>>> import numpy as np
>>> np.set_printoptions(precision=3, suppress=True, linewidth=140, legacy="1.25")
>>> def rnd(a):
...     return np.round(a, 3) + 0
... 
>>> rng = np.random.default_rng(79386)
>>> m1 = (rng.random((10, 10)) < 0.3) + np.eye(10)
>>> m1 /= m1.sum(axis=1, keepdims=True)
>>> rnd(m1)
array([[0.2  , 0.2  , 0.   , 0.   , 0.2  , 0.   , 0.   , 0.   , 0.2  , 0.2  ],
       [0.   , 0.5  , 0.   , 0.25 , 0.   , 0.   , 0.25 , 0.   , 0.   , 0.   ],
       [0.25 , 0.   , 0.25 , 0.   , 0.25 , 0.   , 0.   , 0.   , 0.   , 0.25 ],
       [0.   , 0.   , 0.   , 0.25 , 0.25 , 0.   , 0.25 , 0.   , 0.   , 0.25 ],
       [0.   , 0.   , 0.25 , 0.   , 0.25 , 0.25 , 0.25 , 0.   , 0.   , 0.   ],
       [0.   , 0.   , 0.   , 0.   , 0.25 , 0.5  , 0.25 , 0.   , 0.   , 0.   ],
       [0.   , 0.   , 0.   , 0.333, 0.333, 0.   , 0.333, 0.   , 0.   , 0.   ],
       [0.   , 0.   , 0.   , 0.   , 0.5  , 0.   , 0.   , 0.5  , 0.   , 0.   ],
       [0.143, 0.   , 0.143, 0.143, 0.143, 0.   , 0.   , 0.143, 0.286, 0.   ],
       [0.   , 0.   , 0.   , 0.333, 0.   , 0.333, 0.   , 0.   , 0.   , 0.333]])
>>> O, evecs = np.linalg.qr(m1[:, :2])[0], np.linalg.qr(m1[:, 2:])[0]
>>> sigma = np.linalg.svd(O.T @ evecs, compute_uv=False)
>>> rnd(np.linalg.norm(O @ O.T - evecs @ evecs.T, 2))
1.0
>>> (sigma > 0.9).sum()
1
>>> O, R = np.linalg.qr(m1)
>>> rnd(O.T @ O)
array([[1., 0., 0., 0., 0., 0., 0., 0., 0., 0.],
       [0., 1., 0., 0., 0., 0., 0., 0., 0., 0.],
       [0., 0., 1., 0., 0., 0., 0., 0., 0., 0.],
       [0., 0., 0., 1., 0., 0., 0., 0., 0., 0.],
       [0., 0., 0., 0., 1., 0., 0., 0., 0., 0.],
       [0., 0., 0., 0., 0., 1., 0., 0., 0., 0.],
       [0., 0., 0., 0., 0., 0., 1., 0., 0., 0.],
       [0., 0., 0., 0., 0., 0., 0., 1., 0., 0.],
       [0., 0., 0., 0., 0., 0., 0., 0., 1., 0.],
       [0., 0., 0., 0., 0., 0., 0., 0., 0., 1.]])
>>> rnd(abs(R[0, 0])), rnd(np.linalg.norm(m1[:, 0]))
(0.351, 0.351)
>>> rnd(np.abs(np.diag(R)))
array([0.351, 0.526, 0.295, 0.557, 0.648, 0.572, 0.29 , 0.141, 0.202, 0.2  ])
>>> arr = np.load("out9.npy")
>>> arr
array([[1.   , 0.5  , 0.25 , 0.125, 0.062, 0.031, 0.016, 0.008, 0.004, 0.002, 0.001, 0.   ],
       [0.5  , 1.   , 0.5  , 0.25 , 0.125, 0.062, 0.031, 0.016, 0.008, 0.004, 0.002, 0.001],
       [0.25 , 0.5  , 1.   , 0.5  , 0.25 , 0.125, 0.062, 0.031, 0.016, 0.008, 0.004, 0.002],
       [0.125, 0.25 , 0.5  , 1.   , 0.5  , 0.25 , 0.125, 0.062, 0.031, 0.016, 0.008, 0.004],
       [0.062, 0.125, 0.25 , 0.5  , 1.   , 0.5  , 0.25 , 0.125, 0.062, 0.031, 0.016, 0.008],
       [0.031, 0.062, 0.125, 0.25 , 0.5  , 1.   , 0.5  , 0.25 , 0.125, 0.062, 0.031, 0.016],
       [0.016, 0.031, 0.062, 0.125, 0.25 , 0.5  , 1.   , 0.5  , 0.25 , 0.125, 0.062, 0.031],
       [0.008, 0.016, 0.031, 0.062, 0.125, 0.25 , 0.5  , 1.   , 0.5  , 0.25 , 0.125, 0.062],
       [0.004, 0.008, 0.016, 0.031, 0.062, 0.125, 0.25 , 0.5  , 1.   , 0.5  , 0.25 , 0.125],
       [0.002, 0.004, 0.008, 0.016, 0.031, 0.062, 0.125, 0.25 , 0.5  , 1.   , 0.5  , 0.25 ],
       [0.001, 0.002, 0.004, 0.008, 0.016, 0.031, 0.062, 0.125, 0.25 , 0.5  , 1.   , 0.5  ],
       [0.   , 0.001, 0.002, 0.004, 0.008, 0.016, 0.031, 0.062, 0.125, 0.25 , 0.5  , 1.   ]])
>>> # symmetric
>>> evals, evecs = np.linalg.eigvalsh(arr)
Traceback (most recent call last):
  File "<python-input-18>", line 1, in <module>
    evals, evecs = np.linalg.eigvalsh(arr)
    ^^^^^^^^^^^^
ValueError: too many values to unpack (expected 2)
>>> evals, evecs = np.linalg.eigh(arr)
>>> rnd(evals.sum()), np.trace(arr)
(12.0, 12.0)
>>> rnd(evecs.T @ evecs)
array([[1., 0., 0., 0., 0., 0., 0., 0., 0., 0., 0., 0.],
       [0., 1., 0., 0., 0., 0., 0., 0., 0., 0., 0., 0.],
       [0., 0., 1., 0., 0., 0., 0., 0., 0., 0., 0., 0.],
       [0., 0., 0., 1., 0., 0., 0., 0., 0., 0., 0., 0.],
       [0., 0., 0., 0., 1., 0., 0., 0., 0., 0., 0., 0.],
       [0., 0., 0., 0., 0., 1., 0., 0., 0., 0., 0., 0.],
       [0., 0., 0., 0., 0., 0., 1., 0., 0., 0., 0., 0.],
       [0., 0., 0., 0., 0., 0., 0., 1., 0., 0., 0., 0.],
       [0., 0., 0., 0., 0., 0., 0., 0., 1., 0., 0., 0.],
       [0., 0., 0., 0., 0., 0., 0., 0., 0., 1., 0., 0.],
       [0., 0., 0., 0., 0., 0., 0., 0., 0., 0., 1., 0.],
       [0., 0., 0., 0., 0., 0., 0., 0., 0., 0., 0., 1.]])
>>> np.unique(evals.round(6) + 0, return_counts=True)[1]
array([1, 1, 1, 1, 1, 1, 1, 1, 1, 1, 1, 1])
>>> L = np.linalg.cholesky(arr)
>>> rnd(L @ L.T)
array([[1.   , 0.5  , 0.25 , 0.125, 0.062, 0.031, 0.016, 0.008, 0.004, 0.002, 0.001, 0.   ],
       [0.5  , 1.   , 0.5  , 0.25 , 0.125, 0.062, 0.031, 0.016, 0.008, 0.004, 0.002, 0.001],
       [0.25 , 0.5  , 1.   , 0.5  , 0.25 , 0.125, 0.062, 0.031, 0.016, 0.008, 0.004, 0.002],
       [0.125, 0.25 , 0.5  , 1.   , 0.5  , 0.25 , 0.125, 0.062, 0.031, 0.016, 0.008, 0.004],
       [0.062, 0.125, 0.25 , 0.5  , 1.   , 0.5  , 0.25 , 0.125, 0.062, 0.031, 0.016, 0.008],
       [0.031, 0.062, 0.125, 0.25 , 0.5  , 1.   , 0.5  , 0.25 , 0.125, 0.062, 0.031, 0.016],
       [0.016, 0.031, 0.062, 0.125, 0.25 , 0.5  , 1.   , 0.5  , 0.25 , 0.125, 0.062, 0.031],
       [0.008, 0.016, 0.031, 0.062, 0.125, 0.25 , 0.5  , 1.   , 0.5  , 0.25 , 0.125, 0.062],
       [0.004, 0.008, 0.016, 0.031, 0.062, 0.125, 0.25 , 0.5  , 1.   , 0.5  , 0.25 , 0.125],
       [0.002, 0.004, 0.008, 0.016, 0.031, 0.062, 0.125, 0.25 , 0.5  , 1.   , 0.5  , 0.25 ],
       [0.001, 0.002, 0.004, 0.008, 0.016, 0.031, 0.062, 0.125, 0.25 , 0.5  , 1.   , 0.5  ],
       [0.   , 0.001, 0.002, 0.004, 0.008, 0.016, 0.031, 0.062, 0.125, 0.25 , 0.5  , 1.   ]])
>>> rnd(np.diag(L) ** 2)
array([1.  , 0.75, 0.75, 0.75, 0.75, 0.75, 0.75, 0.75, 0.75, 0.75, 0.75, 0.75])
>>> rnd(L)
array([[1.   , 0.   , 0.   , 0.   , 0.   , 0.   , 0.   , 0.   , 0.   , 0.   , 0.   , 0.   ],
       [0.5  , 0.866, 0.   , 0.   , 0.   , 0.   , 0.   , 0.   , 0.   , 0.   , 0.   , 0.   ],
       [0.25 , 0.433, 0.866, 0.   , 0.   , 0.   , 0.   , 0.   , 0.   , 0.   , 0.   , 0.   ],
       [0.125, 0.217, 0.433, 0.866, 0.   , 0.   , 0.   , 0.   , 0.   , 0.   , 0.   , 0.   ],
       [0.062, 0.109, 0.217, 0.433, 0.866, 0.   , 0.   , 0.   , 0.   , 0.   , 0.   , 0.   ],
       [0.031, 0.054, 0.109, 0.217, 0.433, 0.866, 0.   , 0.   , 0.   , 0.   , 0.   , 0.   ],
       [0.016, 0.027, 0.054, 0.109, 0.217, 0.433, 0.866, 0.   , 0.   , 0.   , 0.   , 0.   ],
       [0.008, 0.014, 0.027, 0.054, 0.109, 0.217, 0.433, 0.866, 0.   , 0.   , 0.   , 0.   ],
       [0.004, 0.007, 0.014, 0.027, 0.054, 0.109, 0.217, 0.433, 0.866, 0.   , 0.   , 0.   ],
       [0.002, 0.003, 0.007, 0.014, 0.027, 0.054, 0.109, 0.217, 0.433, 0.866, 0.   , 0.   ],
       [0.001, 0.002, 0.003, 0.007, 0.014, 0.027, 0.054, 0.109, 0.217, 0.433, 0.866, 0.   ],
       [0.   , 0.001, 0.002, 0.003, 0.007, 0.014, 0.027, 0.054, 0.109, 0.217, 0.433, 0.866]])
>>> np.linalg.eigvalsh(arr).min() > 0
True
>>> feats = np.loadtxt("layer14.csv", delimiter=",")
>>> feats
array([[ 0.873,  8.1  ,  3.979,  3.008,  6.912],
       [ 1.003,  8.007,  4.089,  3.088,  7.006],
       [ 1.053,  7.99 ,  3.965,  3.079,  7.013],
       [ 0.847,  7.828,  3.964,  3.143,  7.05 ],
       [ 0.889,  8.104,  3.961,  3.074,  6.94 ],
       [ 1.056,  7.917,  3.947,  3.04 ,  7.057],
       [ 1.034,  7.916,  3.982,  2.9  ,  7.002],
       [ 0.831,  7.915,  3.955,  3.087,  7.015],
       [ 0.931,  7.951,  3.988,  3.011,  7.056],
       [ 1.124,  8.015,  3.918,  2.76 ,  6.893],
       [ 9.161,  7.065, -0.011,  6.958,  8.03 ],
       [ 9.03 ,  6.964,  0.101,  6.933,  8.013],
       [ 8.98 ,  6.953,  0.14 ,  7.228,  8.132],
       [ 8.988,  6.969, -0.028,  6.848,  7.969],
       [ 8.987,  6.947, -0.168,  7.048,  7.973],
       [ 8.981,  6.956,  0.002,  7.016,  7.97 ],
       [ 8.952,  6.875,  0.234,  7.066,  8.101],
       [ 8.887,  7.031, -0.002,  6.958,  8.208],
       [ 8.897,  7.056, -0.029,  6.938,  8.057],
       [ 8.953,  7.047, -0.021,  6.843,  7.98 ],
       [ 7.967,  7.085,  3.934,  6.924,  6.867],
       [ 7.888,  6.906,  3.815,  7.037,  6.837],
       [ 8.05 ,  7.04 ,  4.156,  6.882,  6.969],
       [ 7.831,  7.084,  4.18 ,  7.049,  7.173],
       [ 7.957,  6.874,  3.98 ,  7.164,  7.055],
       [ 8.036,  6.97 ,  3.941,  7.036,  6.999],
       [ 8.034,  6.954,  3.932,  7.024,  6.997],
       [ 8.148,  6.974,  4.081,  6.887,  6.983],
       [ 8.145,  6.998,  4.1  ,  7.048,  6.946],
       [ 7.992,  7.15 ,  3.971,  7.154,  7.019]])
>>> hat = feats @ np.linalg.solve(feats.T @ feats, feats.T)
>>> np.allclose(hat @ hat, hat)
True
>>> rnd(hat @ feats[:, 3])
array([3.008, 3.088, 3.079, 3.143, 3.074, 3.04 , 2.9  , 3.087, 3.011, 2.76 , 6.958, 6.933, 7.228, 6.848, 7.048, 7.016, 7.066, 6.958, 6.938,
       6.843, 6.924, 7.037, 6.882, 7.049, 7.164, 7.036, 7.024, 6.887, 7.048, 7.154])
>>> rnd(np.trace(hat))
5.0
>>> A = np.loadtxt("test1.csv", delimiter=",")
>>> A
array([[ 3., -7.,  0.,  0.,  0.,  0.],
       [-3.,  3.,  0.,  0.,  0.,  0.],
       [ 0.,  0.,  0.,  0.,  0.,  1.],
       [ 0.,  0.,  0.,  2.,  0.,  0.],
       [ 0.,  0.,  0.,  0.,  0.,  2.],
       [ 0.,  0.,  1.,  0.,  0.,  2.]])
>>> # rows and columns are dependent
>>> rnd(np.linalg.svd(A, compute_uv=False))
array([8.606, 3.078, 2.   , 1.394, 0.727, 0.   ])
>>> np.abs(A).max()
7.0
>>> rnd(np.linalg.norm(A))
9.487
>>> A.sum(axis=1)
array([-4.,  0.,  1.,  2.,  2.,  3.])
>>> X = np.load("x.npy")
>>> X
array([[1.   , 0.7  , 0.49 , 0.343, 0.24 , 0.168, 0.118, 0.082, 0.058, 0.04 ],
       [0.7  , 1.   , 0.7  , 0.49 , 0.343, 0.24 , 0.168, 0.118, 0.082, 0.058],
       [0.49 , 0.7  , 1.   , 0.7  , 0.49 , 0.343, 0.24 , 0.168, 0.118, 0.082],
       [0.343, 0.49 , 0.7  , 1.   , 0.7  , 0.49 , 0.343, 0.24 , 0.168, 0.118],
       [0.24 , 0.343, 0.49 , 0.7  , 1.   , 0.7  , 0.49 , 0.343, 0.24 , 0.168],
       [0.168, 0.24 , 0.343, 0.49 , 0.7  , 1.   , 0.7  , 0.49 , 0.343, 0.24 ],
       [0.118, 0.168, 0.24 , 0.343, 0.49 , 0.7  , 1.   , 0.7  , 0.49 , 0.343],
       [0.082, 0.118, 0.168, 0.24 , 0.343, 0.49 , 0.7  , 1.   , 0.7  , 0.49 ],
       [0.058, 0.082, 0.118, 0.168, 0.24 , 0.343, 0.49 , 0.7  , 1.   , 0.7  ],
       [0.04 , 0.058, 0.082, 0.118, 0.168, 0.24 , 0.343, 0.49 , 0.7  , 1.   ]])
>>> u = np.array([2, -2, 3])
>>> rnd(np.polyval(u, X[3]))
array([2.549, 2.5  , 2.58 , 3.   , 2.58 , 2.5  , 2.549, 2.635, 2.72 , 2.792])
>>> rnd(np.cross(X[3, :3], X[4, :3]))
array([0., 0., 0.])
>>> z = rng.permutation(10)
>>> z
array([6, 7, 9, 4, 3, 0, 5, 2, 8, 1])
>>> A2 = X[z][:, z]
>>> np.diag(A2)
array([1., 1., 1., 1., 1., 1., 1., 1., 1., 1.])
>>> rnd(np.linalg.det(A2)), rnd(np.linalg.det(X[z]))
(0.002, 0.002)
>>> O, evecs = np.linalg.qr(X[:, :9])[0], np.linalg.qr(X[:, 9:])[0]
>>> sigma = np.linalg.svd(O.T @ evecs, compute_uv=False)
>>> (sigma > 0.9).sum()
1
>>> rnd(np.linalg.norm(O @ O.T - evecs @ evecs.T, 2))
1.0
>>> rnd(np.degrees(np.arccos(sigma.clip(0, 1))))
array([17.367])
>>> rnd(sigma)
array([0.954])
>>> A2 = np.array([[0.5, -0.8],
...     [0.4, 0.3],
...     [0.6, -0.9],
...     [-0.9, 0.2],
...     [1.2, 1.2],
...     [1.0, -2.0],
...     [0.0, 0.0]])
>>> W2 = np.array([[0.2, 1.7, 1.7, -1.6, 0.2, 0.4], [1.9, -0.1, 1.0, -1.4, 1.9, -0.7]])
>>> W0 = A2 @ W2
>>> rnd(W0)
array([[-1.42,  0.93,  0.05,  0.32, -1.42,  0.76],
       [ 0.65,  0.65,  0.98, -1.06,  0.65, -0.05],
       [-1.59,  1.11,  0.12,  0.3 , -1.59,  0.87],
       [ 0.2 , -1.55, -1.33,  1.16,  0.2 , -0.5 ],
       [ 2.52,  1.92,  3.24, -3.6 ,  2.52, -0.36],
       [-3.6 ,  1.9 , -0.3 ,  1.2 , -3.6 ,  1.8 ],
       [ 0.  ,  0.  ,  0.  ,  0.  ,  0.  ,  0.  ]])
>>> # columns 0 and 4 are equal
>>> A2 = np.array([[2, 1, 3],
...     [-2, 0, 2],
...     [3, 1, 0],
...     [3, -3, -1],
...     [2, -3, 3],
...     [1, -1, -1]])
>>> np.linalg.matrix_rank(np.vstack([W0, A2.T]))
5
>>> np.vstack([W0, A2.T]).shape
(10, 6)
>>> np.abs(np.diag(np.linalg.qr(W0)[1])) > 1e-9
array([ True,  True, False, False, False, False])
>>> rk = np.linalg.matrix_rank(W0)
>>> rk
2
>>> null = np.linalg.svd(W0)[2][rk:].T
>>> [int(np.linalg.matrix_rank(W0[:i])) for i in range(1, len(W0) + 1)]
[1, 2, 2, 2, 2, 2, 2]
>>> np.linalg.matrix_rank(W0.T @ W0), np.linalg.matrix_rank(W0 @ W0.T)
(2, 2)
>>> [int(np.linalg.matrix_rank(W0[:, :j + 1])) for j in range(6)]
[1, 2, 2, 2, 2, 2]
